$ ipython --no-banner

In [1]: import numpy as np

In [2]: np.set_printoptions(suppress=True, linewidth=200)

In [3]: def rnd(a):
   ...:     return np.round(a, 2) + 0
   ...: 

In [4]: feats = np.load("w.npy")

In [5]: rnd(feats)
Out[5]: 
array([[ 1.  ,  0.  ,  0.  ],
       [ 0.  ,  0.5 , -0.87],
       [ 0.  ,  0.87,  0.5 ]])

In [6]: W = np.array([[3, 2, 1, 3, 1, 0], [0, 2, 1, 3, 0, 1], [3, 2, 0, 2, 0, 1]])

In [7]: b = np.array([3, 0, 2, 1, 2, 3])

In [8]: hid = np.maximum(feats @ W + b, 0)

In [9]: (hid > 0).astype(int)
Out[9]: 
array([[1, 1, 1, 1, 1, 1],
       [1, 0, 1, 1, 1, 1],
       [1, 1, 1, 1, 1, 1]])

In [10]: np.linalg.matrix_rank(hid)
Out[10]: np.int64(3)

In [11]: C = np.array([[0, -3], [1, -3], [2, 0], [1, 1], [3, 1], [2, 0]])

In [12]: rnd(hid @ C)
Out[12]: 
array([[ 27.  , -17.  ],
       [ 17.04,   1.56],
       [ 27.79, -15.1 ]])

In [13]: (hid @ C).round(6).argmax(axis=1)
Out[13]: array([0, 0, 0])

In [14]: W @ C
Out[14]: 
array([[ 10, -11],
       [  9,  -3],
       [  6, -13]])

In [15]: ang = np.radians(90)

In [16]: R = np.eye(3)

In [17]: R[0, 0] = R[1, 1] = np.cos(ang)

In [18]: R[0, 1], R[1, 0] = -np.sin(ang), np.sin(ang)

In [19]: rnd(R)
Out[19]: 
array([[ 0., -1.,  0.],
       [ 1.,  0.,  0.],
       [ 0.,  0.,  1.]])

In [20]: Y = feats @ R.T

In [21]: rnd(np.abs(Y - feats).max(axis=0))
Out[21]: array([1., 1., 0.])

In [22]: rnd(np.linalg.svd(feats, compute_uv=False)), rnd(np.linalg.svd(Y, compute_uv=False))
Out[22]: (array([1., 1., 1.]), array([1., 1., 1.]))

In [23]: rnd(np.linalg.det(R)), rnd(np.trace(R))
Out[23]: (np.float64(1.0), np.float64(1.0))

In [24]: m1 = np.load("arr.npy")

In [25]: m1
Out[25]: 
array([[ -8,   6,   7, -10,  -2],
       [  6,  16,  10,   9,  -9],
       [  7,  10, -10,  -2, -12],
       [-10,   9,  -2,   4,  -3],
       [ -2,  -9, -12,  -3,   8]])

In [26]: # equal to its transpose

In [27]: w, vecs = np.linalg.eigh(m1)

In [28]: x0 = np.array([5, 0, 3, 3, 4])

In [29]: np.abs(m1).sum(axis=1).max(), rnd(np.abs(w).max())
Out[29]: (np.int64(50), np.float64(30.87))

In [30]: rnd(x0 @ m1 @ x0 / (x0 @ x0)), rnd(w[0]), rnd(w[-1])
Out[30]: (np.float64(-11.73), np.float64(-19.15), np.float64(30.87))

In [31]: rnd(np.linalg.eigvalsh(m1[1:, 1:]))
Out[31]: array([-17.9 ,  -0.87,   6.61,  30.16])

In [32]: (np.sign(vecs[:, -1].round(6)) == np.sign(vecs[0, -1].round(6))).astype(int)
Out[32]: array([1, 1, 1, 1, 0])

In [33]: x0 = np.array([-2, -9, 6, -5, -7])

In [34]: h = np.maximum(m1 @ x0, 0)

In [35]: np.flatnonzero(h > 1e-9)
Out[35]: array([0])

In [36]: W = np.array([[-7, -4, 0, -7, 5, 5],
    ...:     [2, 9, -2, 0, 8, 1],
    ...:     [8, 6, -7, 7, -3, -4],
    ...:     [-8, 8, -6, 0, 7, -5],
    ...:     [9, -9, -5, 5, 3, 0]])

In [37]: b = np.array([-3, -1, -2, 3, 0, 1])

In [38]: hid = np.maximum(m1 @ W + b, 0)

In [39]: (hid > 0).mean(axis=0)
Out[39]: array([0.4, 0.8, 0.6, 0.4, 0.6, 0.4])

In [40]: np.linalg.matrix_rank(hid)
Out[40]: np.int64(5)

In [41]: C = np.array([[1, 1, -1],
    ...:     [1, 0, 2],
    ...:     [-1, 2, -1],
    ...:     [-2, 0, -2],
    ...:     [2, -1, 1],
    ...:     [0, -2, 1]])

In [42]: (hid @ C).round(6).argmax(axis=1)
Out[42]: array([1, 2, 2, 2, 1])

In [43]: A = np.loadtxt("test13.csv", delimiter=",")

In [44]: rnd(A)
Out[44]: 
array([[ 0.51, -0.1 , -0.49, -0.29, -0.49, -0.29, -0.29],
       [-0.1 ,  0.98, -0.1 , -0.06, -0.1 , -0.06, -0.06],
       [-0.49, -0.1 ,  0.51, -0.29, -0.49, -0.29, -0.29],
       [-0.29, -0.06, -0.29,  0.83, -0.29, -0.17, -0.17],
       [-0.49, -0.1 , -0.49, -0.29,  0.51, -0.29, -0.29],
       [-0.29, -0.06, -0.29, -0.17, -0.29,  0.83, -0.17],
       [-0.29, -0.06, -0.29, -0.17, -0.29, -0.17,  0.83]])

In [45]: f = np.array([3, 3, 2, -1, -1, -2, 0])

In [46]: Y = A + np.outer(f, np.eye(7)[4])

In [47]: np.linalg.matrix_rank(Y - A)
Out[47]: np.int64(1)

In [48]: rnd(np.linalg.det(Y) / np.linalg.det(A)), rnd(1 + np.linalg.solve(A, f)[4])
Out[48]: (np.float64(-1.36), np.float64(-1.36))

In [49]: rnd(Y)
Out[49]: 
array([[ 0.51, -0.1 , -0.49, -0.29,  2.51, -0.29, -0.29],
       [-0.1 ,  0.98, -0.1 , -0.06,  2.9 , -0.06, -0.06],
       [-0.49, -0.1 ,  0.51, -0.29,  1.51, -0.29, -0.29],
       [-0.29, -0.06, -0.29,  0.83, -1.29, -0.17, -0.17],
       [-0.49, -0.1 , -0.49, -0.29, -0.49, -0.29, -0.29],
       [-0.29, -0.06, -0.29, -0.17, -2.29,  0.83, -0.17],
       [-0.29, -0.06, -0.29, -0.17, -0.29, -0.17,  0.83]])

In [50]: rnd(np.linalg.matrix_power(A, 3))
Out[50]: 
array([[ 0.51, -0.1 , -0.49, -0.29, -0.49, -0.29, -0.29],
       [-0.1 ,  0.98, -0.1 , -0.06, -0.1 , -0.06, -0.06],
       [-0.49, -0.1 ,  0.51, -0.29, -0.49, -0.29, -0.29],
       [-0.29, -0.06, -0.29,  0.83, -0.29, -0.17, -0.17],
       [-0.49, -0.1 , -0.49, -0.29,  0.51, -0.29, -0.29],
       [-0.29, -0.06, -0.29, -0.17, -0.29,  0.83, -0.17],
       [-0.29, -0.06, -0.29, -0.17, -0.29, -0.17,  0.83]])

In [51]: rnd(np.abs(np.linalg.eigvals(A)).max())
Out[51]: np.float64(1.0)

In [52]: rnd(A @ A)
Out[52]: 
array([[1., 0., 0., 0., 0., 0., 0.],
       [0., 1., 0., 0., 0., 0., 0.],
       [0., 0., 1., 0., 0., 0., 0.],
       [0., 0., 0., 1., 0., 0., 0.],
       [0., 0., 0., 0., 1., 0., 0.],
       [0., 0., 0., 0., 0., 1., 0.],
       [0., 0., 0., 0., 0., 0., 1.]])

In [53]: np.allclose(A, A.T)
Out[53]: True

In [54]: np.trace(A)
Out[54]: np.float64(5.0)

In [55]: Y = A / np.linalg.norm(A, axis=1, keepdims=True)

In [56]: C2 = Y @ Y.T

In [57]: rnd(C2[5])
Out[57]: array([0., 0., 0., 0., 0., 1., 0.])

In [58]: rnd(C2)
Out[58]: 
array([[1., 0., 0., 0., 0., 0., 0.],
       [0., 1., 0., 0., 0., 0., 0.],
       [0., 0., 1., 0., 0., 0., 0.],
       [0., 0., 0., 1., 0., 0., 0.],
       [0., 0., 0., 0., 1., 0., 0.],
       [0., 0., 0., 0., 0., 1., 0.],
       [0., 0., 0., 0., 0., 0., 1.]])

In [59]: (C2 - 2 * np.eye(7)).round(6).argmax(axis=1)
Out[59]: array([1, 0, 0, 0, 0, 0, 0])

In [60]: arr = np.loadtxt("dump.csv", delimiter=",")

In [61]: arr
Out[61]: 
array([[ -1. ,  -0.5,   0.8,   1.4,  -1. ,   0.9,   1.1],
       [ -0.5,  -1.5,   0.5,  -1.3,  -0.1,  -1.6,  -0.7],
       [ -1.1,  -0.3,   2.2,  -1.4,  -0.5,  -0.9,   0.5],
       [  0.7,   0.5,   0.4,  -0.4,  -0.8,  -0.8,  -0.6],
       [ -1.5,   0.1,  -0.9,   0.1,   0.9,   0.9,   0.8],
       [  0.6,  -0.6,   0. ,   0.2,  -0.4,   0.8,   0.9],
       [  1.1,  -1.1,  -0.5,   0.2,  -0.1,   1.1,   0.8],
       [  1.9,  -1.3,  -1.1,   1.4,   0.5,   2.1,  -1.3],
       [  2.6,   0.4,  -1.1,  -1.5,  -2.4,   1.6,   0.7],
       [ -1.1,  -0.2,  -0.2,   1. ,  -0.8,   0.1,  -1.4],
       [  0.5,   2. ,  -0.3,   0.3,   0.7,  -0.2,   0.4],
       [  0.2,   1. ,  -0.5,   0.1,   0.1,   0.7,  -1.5],
       [ -0.8,  -0.9,  -1.4,  -1.1,   0.2,   2. ,   1. ],
       [  4. ,   4. , -10. ,   4. ,  13. ,   4. ,   3. ],
       [  1.1,   1. ,  -0.5,  -0.5,  -0.6,  -0.6,   0. ]])

In [62]: # row 13 dominates

In [63]: rng = np.random.default_rng(14)

In [64]: Y = arr + rng.integers(-2, 3, (15, 1)) @ rng.integers(-2, 3, (1, 7))

In [65]: rnd(Y)
Out[65]: 
array([[ -3. ,  -2.5,   0.8,  -0.6,  -1. ,  -3.1,  -0.9],
       [  1.5,   0.5,   0.5,   0.7,  -0.1,   2.4,   1.3],
       [ -0.1,   0.7,   2.2,  -0.4,  -0.5,   1.1,   1.5],
       [ -0.3,  -0.5,   0.4,  -1.4,  -0.8,  -2.8,  -1.6],
       [ -3.5,  -1.9,  -0.9,  -1.9,   0.9,  -3.1,  -1.2],
       [  1.6,   0.4,   0. ,   1.2,  -0.4,   2.8,   1.9],
       [  0.1,  -2.1,  -0.5,  -0.8,  -0.1,  -0.9,  -0.2],
       [  3.9,   0.7,  -1.1,   3.4,   0.5,   6.1,   0.7],
       [  1.6,  -0.6,  -1.1,  -2.5,  -2.4,  -0.4,  -0.3],
       [ -0.1,   0.8,  -0.2,   2. ,  -0.8,   2.1,  -0.4],
       [ -1.5,   0. ,  -0.3,  -1.7,   0.7,  -4.2,  -1.6],
       [  0.2,   1. ,  -0.5,   0.1,   0.1,   0.7,  -1.5],
       [ -2.8,  -2.9,  -1.4,  -3.1,   0.2,  -2. ,  -1. ],
       [  5. ,   5. , -10. ,   5. ,  13. ,   6. ,   4. ],
       [ -0.9,  -1. ,  -0.5,  -2.5,  -0.6,  -4.6,  -2. ]])

In [66]: np.abs(Y - arr).sum(axis=1)
Out[66]: array([12., 12.,  6.,  6., 12.,  6.,  6., 12.,  6.,  6., 12.,  0., 12.,  6., 12.])

In [67]: np.linalg.matrix_rank(Y - arr, tol=1e-8)
Out[67]: np.int64(1)

In [68]: lab = arr[:, 6] > np.median(arr[:, 6])

In [69]: f = arr[lab].mean(axis=0) - arr[~lab].mean(axis=0)

In [70]: rnd(f)
Out[70]: array([ 0.5 ,  0.05, -1.93,  0.57,  1.64,  1.76,  1.76])

In [71]: np.argsort(-np.abs(f).round(6), kind="stable")
Out[71]: array([2, 5, 6, 4, 3, 0, 1])
